$ python3 -q
>>> import numpy as np
>>> import numpy.linalg as la
>>> np.set_printoptions(precision=2, suppress=True, linewidth=100)
>>> rnd = lambda a: np.round(a, 2) + 0
>>> B = np.array([[-7, -5, 2, -2],
...     [9, -1, -2, 1],
...     [9, 3, -8, -1],
...     [5, 1, -5, -9],
...     [-9, -3, 4, 3],
...     [-8, -2, 2, -3],
...     [9, 9, -2, 0],
...     [-1, 3, 0, -5]])
>>> Z = np.array([[2, 1, 3, 4, 3, 1, 1, 1, 4, 4, 1, 0, 1, 5, 4],
...     [2, 4, 0, 0, 5, 2, 2, 3, 0, 5, 1, 0, 5, 1, 1],
...     [2, 2, 0, 0, 4, 2, 0, 3, 2, 3, 5, 5, 3, 5, 0],
...     [1, 2, 0, 5, 4, 5, 5, 1, 3, 0, 2, 1, 1, 4, 5]])
>>> rng = np.random.default_rng(149)
>>> M = B @ Z + 0.3 * rng.normal(size=(8, 15))
>>> print(rnd(M))
[[-21.5  -27.03 -21.22 -37.7  -46.14 -23.3  -26.68 -17.75 -29.72 -46.75  -5.81   8.12 -28.34
  -37.75 -42.7 ]
 [ 13.35   2.8   27.01  40.64  18.02   7.72  12.31   1.16  34.56  25.15   0.05  -8.9   -1.06
   37.82  39.79]
 [  7.12   3.21  27.08  30.73   6.05  -5.64   9.88  -7.18  17.    27.27 -30.1  -41.1   -0.88
    3.66  33.52]
 [ -6.5  -18.57  15.03 -24.78 -36.06 -48.23 -37.83 -16.04 -17.05   9.66 -37.43 -34.18 -13.67
  -34.52 -23.92]
 [-13.4   -7.09 -27.09 -20.49 -14.76   8.09  -0.37  -3.66 -18.64 -38.47  13.58  22.74  -9.08
  -16.04 -24.05]
 [-19.12 -17.74 -23.46 -47.15 -38.2  -23.4  -26.77 -10.75 -37.28 -36.1   -5.82   7.4  -14.99
  -43.8  -48.91]
 [ 31.85  41.05  27.09  36.2   63.76  23.09  26.44  29.59  31.77  75.1    7.99 -10.34  47.95
   44.03  45.33]
 [ -0.94   1.    -2.54 -29.04  -7.91 -20.41 -20.07   2.85 -18.93  11.52  -7.65  -5.11   9.27
  -21.36 -25.88]]
>>> cov = M.T @ M
>>> print(rnd(la.eigvalsh(cov)[::-1]))
[68105.32 12455.84  5215.03   692.26     1.38     0.52     0.49     0.33     0.       0.       0.
     0.       0.       0.       0.  ]
>>> print(rnd(la.svd(M, compute_uv=False) ** 2))
[68105.32 12455.84  5215.03   692.26     1.38     0.52     0.49     0.33]
>>> print(np.allclose(cov, cov.T))
True
>>> print(la.matrix_rank(cov))
8
>>> f, r1 = M[2], M[3]
>>> print(rnd(f @ f))
6722.25
>>> pr = (f @ r1) / (f @ f) * f
>>> print(la.matrix_rank(np.outer(f, r1)))
1
>>> print(rnd((r1 - pr) @ f))
0.0
>>> print(rnd(la.norm(f + r1) ** 2 + la.norm(f - r1) ** 2))
36337.06
>>> W = np.array([[2, -2, 0, 0, -1, 2],
...     [-2, -2, -1, 0, -2, 2],
...     [-1, -2, 0, 1, 0, 1],
...     [-1, 0, -1, 0, -1, 0],
...     [-2, -2, 0, -1, 0, 1],
...     [0, -2, -1, 2, -1, -2],
...     [-2, 0, 0, -1, -2, 0],
...     [-2, 0, 0, 0, 2, 0],
...     [2, 1, 0, 2, 0, 1],
...     [1, 1, 2, 1, -1, 1],
...     [-2, -1, -2, 0, 2, -1],
...     [-1, -1, 1, 2, 1, 1],
...     [0, -1, 2, -2, 0, 0],
...     [-2, 1, 1, -2, 0, 0],
...     [1, -2, 1, -2, 0, -2]])
>>> beta = np.array([0, 0, 3, 1, 5, 0])
>>> hid = np.maximum(M @ W + beta, 0)
>>> print((hid > 0).astype(int))
[[1 1 0 1 1 0]
 [0 0 1 0 0 1]
 [1 0 1 0 0 1]
 [1 1 1 1 1 1]
 [0 1 0 1 1 0]
 [1 1 0 1 1 0]
 [0 0 1 0 0 1]
 [1 1 1 1 1 1]]
>>> print(la.matrix_rank(hid))
6
>>> Z = np.array([[0, 1], [2, -1], [-1, 1], [1, -2], [0, -2], [2, 1]])
>>> print((hid @ Z).round(6).argmax(axis=1))
[0 1 1 0 0 0 1 0]
>>> print(W @ Z)
[[  0   8]
 [  1   5]
 [ -1   0]
 [  1   0]
 [ -3   3]
 [ -5  -3]
 [ -1   4]
 [  0  -6]
 [  6  -2]
 [  3   3]
 [ -2  -8]
 [  1  -4]
 [ -6   7]
 [ -1   2]
 [-11   6]]
